>>> import numpy as np
>>> np.set_printoptions(suppress=True, linewidth=140)
>>> tidy = lambda a: np.round(a, 2) + 0
>>> M = np.load("w.npy")
>>> print(M)
[[ 1  1 -1 -1 -1 -1  1  1]
 [ 1 -1  1 -1 -1  1 -1  1]
 [ 1  1  1  1  1  1  1  1]
 [ 1  1  1  1 -1 -1 -1 -1]
 [ 1  1 -1 -1  1  1 -1 -1]
 [ 1 -1 -1  1 -1  1  1 -1]
 [ 1 -1 -1  1  1 -1 -1  1]
 [ 1 -1  1 -1  1 -1  1 -1]]
>>> rng = np.random.default_rng(855)
>>> B = M + rng.integers(-2, 3, (8, 6)) @ rng.integers(-2, 3, (6, 8))
>>> print(B)
[[  3   7  -4   7   6   2   5   1]
 [ -2  -5  -4  -8  -5  -1   0   0]
 [  5   3  13  11   3  -3  -3   4]
 [  5   7  -4  -4  -2   3  -1 -11]
 [  3  -3  -7  -5  -5   6   4   3]
 [ 12   5   5   8  -4   4   0  -2]
 [  8  -5   1   3  -5  -1   3   5]
 [  4  -3   2   2  -5   1   2   7]]
>>> print(np.abs(B - M).sum(axis=1))
[33 27 41 35 36 38 29 26]
>>> print(np.linalg.matrix_rank(B - M, tol=1e-8))
6
>>> W0 = np.eye(5, dtype=int)[rng.permutation(5)]
>>> print(W0)
[[0 1 0 0 0]
 [0 0 1 0 0]
 [1 0 0 0 0]
 [0 0 0 1 0]
 [0 0 0 0 1]]
>>> labels = rng.permutation(5)
>>> B = W0[:, labels] * rng.choice([-1, 1], 5)
>>> print(B)
[[-1  0  0  0  0]
 [ 0  0  0  0 -1]
 [ 0  0  1  0  0]
 [ 0  0  0  1  0]
 [ 0 -1  0  0  0]]
>>> U, _, vt = np.linalg.svd(W0.T @ B)
>>> print(labels)
[1 4 0 3 2]
>>> print(np.linalg.norm(W0, axis=1).argmax())
0
>>> print(tidy(np.linalg.norm(W0, 2)))
1.0
>>> print(W0[2] @ W0[0])
0
>>> print(tidy(np.linalg.norm(W0) ** 2 / np.linalg.norm(W0, 2) ** 2))
5.0
>>> print((np.linalg.matrix_power((W0 != 0) + (W0.T != 0) + np.eye(5), 5) > 0).astype(int))
[[1 1 1 0 0]
 [1 1 1 0 0]
 [1 1 1 0 0]
 [0 0 0 1 0]
 [0 0 0 0 1]]
>>> print(tidy(np.sort(np.linalg.eigvals(W0).real)))
[-0.5 -0.5  1.   1.   1. ]
>>> data = np.array([[-3, -3, 5, -4],
...     [4, 5, 1, 1],
...     [-8, -8, 6, -2],
...     [-5, -5, 1, 2],
...     [0, -4, 6, 1],
...     [-1, 0, 2, 3],
...     [-5, -5, 1, 2],
...     [0, 0, 0, 0],
...     [-3, -3, 5, -4],
...     [0, 0, 0, 0],
...     [3, -1, 1, 5],
...     [-5, -5, 1, 2]])
>>> # row 6 repeats row 3
>>> u, v = W0[3], W0[4]
>>> print(u @ v)
0
>>> print(u @ u)
1
>>> p = (u @ v) / (u @ u) * u
>>> print(np.outer(u, v))
[[0 0 0 0 0]
 [0 0 0 0 0]
 [0 0 0 0 0]
 [0 0 0 0 1]
 [0 0 0 0 0]]
>>> print(v - p)
[0. 0. 0. 0. 1.]
>>> print(p)
[0. 0. 0. 0. 0.]
>>> dist = np.linalg.norm(data[:, None] - data[None], axis=-1)
>>> print(dist.shape)
(12, 12)
>>> print(dist.mean(axis=1).argmax())
1
>>> print((dist + 1e9 * np.eye(12)).round(6).argmin(axis=1))
[8 7 0 6 0 7 3 9 0 7 5 3]
>>> print(tidy(np.linalg.norm(data, axis=1)))
[ 7.68  6.56 12.96  7.42  7.28  3.74  7.42  0.    7.68  0.    6.    7.42]
>>> print(np.unravel_index(dist.round(6).argmax(), dist.shape))
(np.int64(1), np.int64(2))
>>> print(np.linalg.matrix_rank(dist ** 2))
6
>>> print(dist[7].round(6).argsort(kind="stable")[:4])
[ 7  9  5 10]
>>> B = np.c_[data[:, :1] @ np.array([[3]]), np.array([1, 0, 2, 1, 0, 0, 0, 2, 1, 2, 2, 1])]
>>> print(B)
[[ -9   1]
 [ 12   0]
 [-24   2]
 [-15   1]
 [  0   0]
 [ -3   0]
 [-15   0]
 [  0   2]
 [ -9   1]
 [  0   2]
 [  9   2]
 [-15   1]]
>>> print(np.linalg.matrix_rank(np.c_[data, B]))
5
>>> print(tidy(np.linalg.norm(B - data @ np.linalg.lstsq(data, B)[0], axis=0)))
[0.   3.62]
>>> feats = np.array([[1, 1, -2, -1, 3, 0, -2, -2],
...     [0, 3, -1, -1, 2, -3, 1, -3],
...     [0, 0, 1, 1, 1, 1, 0, 3],
...     [0, 0, 0, 3, 2, -3, 0, -2],
...     [0, 0, 0, 0, -2, -3, -2, -2],
...     [0, 0, 0, 0, 0, -1, -2, 2],
...     [0, 0, 0, 0, 0, 0, -1, 3],
...     [0, 0, 0, 0, 0, 0, 0, -2]])
>>> # triangular: eigenvalues sit on the diagonal
>>> u = np.array([2, 0, 0, 3, 2, 1, 0, 1])
>>> B = feats + np.outer(u, np.eye(8)[5])
>>> print(B)
[[ 1.  1. -2. -1.  3.  2. -2. -2.]
 [ 0.  3. -1. -1.  2. -3.  1. -3.]
 [ 0.  0.  1.  1.  1.  1.  0.  3.]
 [ 0.  0.  0.  3.  2.  0.  0. -2.]
 [ 0.  0.  0.  0. -2. -1. -2. -2.]
 [ 0.  0.  0.  0.  0.  0. -2.  2.]
 [ 0.  0.  0.  0.  0.  0. -1.  3.]
 [ 0.  0.  0.  0.  0.  1.  0. -2.]]
>>> print(tidy(np.linalg.det(B) / np.linalg.det(feats)), tidy(1 + np.linalg.solve(feats, u)[5]))
2.0 2.0
>>> x0 = np.array([1, -1, -2, 2, -1, -2, -3, 1])
>>> target = feats @ x0
>>> b, lr = np.zeros(8), 1 / np.linalg.norm(feats, 2) ** 2
>>> for i in range(3):
...     b -= lr * feats.T @ (feats @ b - target)
...     if i % 1 == 0: print(i, round(np.linalg.norm(feats @ b - target), 2))
... 
0 14.06
1 10.27
2 7.62
>>> print(tidy(np.linalg.cond(feats)))
87.38
>>> B = np.linalg.inv(feats)
>>> print(tidy(B))
[[ 1.   -0.33  1.67 -0.33  1.67 -1.33 -3.   -5.17]
 [ 0.    0.33  0.33  0.    0.5  -2.17  3.67  2.83]
 [ 0.    0.    1.   -0.33  0.17  1.5  -3.33 -1.83]
 [ 0.    0.    0.    0.33  0.33 -2.    3.33  2.33]
 [ 0.    0.    0.    0.   -0.5   1.5  -2.   -1.  ]
 [ 0.    0.    0.    0.    0.   -1.    2.    2.  ]
 [ 0.    0.    0.    0.    0.    0.   -1.   -1.5 ]
 [ 0.    0.    0.    0.    0.    0.    0.   -0.5 ]]
>>> print(tidy(np.linalg.cond(feats)))
87.38
>>> x0 = np.array([-2, -1, -2, 2, 0, 2, -1, 1])
>>> a = np.maximum(feats @ x0, 0)
>>> print(np.maximum(feats @ x0, 0) - np.maximum(-feats @ x0, 0))
[ -1 -13   5  -2  -6   2   4  -2]
>>> print(a)
[0 0 5 0 0 2 4 0]
>>> print(tidy(np.tanh(feats @ x0)))
[-0.76 -1.    1.   -0.96 -1.    0.96  1.   -0.96]
>>> print(feats.T @ a)
[ 0  0  5  5  5  3 -8 31]
>>> print(np.flatnonzero(a > 1e-9))
[2 5 6]
>>> print(feats * (a > 1e-9)[:, None])
[[ 0  0  0  0  0  0  0  0]
 [ 0  0  0  0  0  0  0  0]
 [ 0  0  1  1  1  1  0  3]
 [ 0  0  0  0  0  0  0  0]
 [ 0  0  0  0  0  0  0  0]
 [ 0  0  0  0  0 -1 -2  2]
 [ 0  0  0  0  0  0 -1  3]
 [ 0  0  0  0  0  0  0  0]]
>>> print(np.maximum(feats @ (3 * x0), 0))
[ 0  0 15  0  0  6 12  0]
>>> X = np.diag(5 * np.array([3, 1, 1])) + np.array([[2, 8, 3], [-3, 6, -6], [7, -4, -3]])
>>> print(X)
[[17  8  3]
 [-3 11 -6]
 [ 7 -4  2]]
>>> u, v = X[0], X[2]
>>> print(u @ v)
93
>>> p = (u @ v) / (u @ u) * u
>>> print(tidy(np.linalg.norm(u + v) ** 2 + np.linalg.norm(u - v) ** 2))
862.0
>>> print(tidy(p))
[4.37 2.06 0.77]
>>> u = np.array([-5, 0, 4])
>>> B = X + np.outer(u, np.eye(3)[1])
>>> print(B)
[[17.  3.  3.]
 [-3. 11. -6.]
 [ 7.  0.  2.]]
>>> print(np.linalg.matrix_rank(np.linalg.inv(B) - np.linalg.inv(X), tol=1e-8))
1
>>> B = X / np.linalg.norm(X, axis=1, keepdims=True)
>>> cov = B @ B.T
>>> print(np.argwhere(np.triu(np.abs(cov) > 0.95, 1)))
[]
>>> print(tidy(np.degrees(np.arccos(np.clip(cov[2, 1], -1, 1)))))
136.01
>>> print(tidy(np.linalg.norm(B, axis=1)))
[1. 1. 1.]
>>> print((cov - 2 * np.eye(3)).round(6).argmax(axis=1))
[2 0 0]
>>> print((np.abs(cov) > 0.9).astype(int))
[[1 0 0]
 [0 1 0]
 [0 0 1]]
>>> print(tidy(cov))
[[ 1.    0.08  0.59]
 [ 0.08  1.   -0.72]
 [ 0.59 -0.72  1.  ]]
>>> print(tidy(cov[2]))
[ 0.59 -0.72  1.  ]
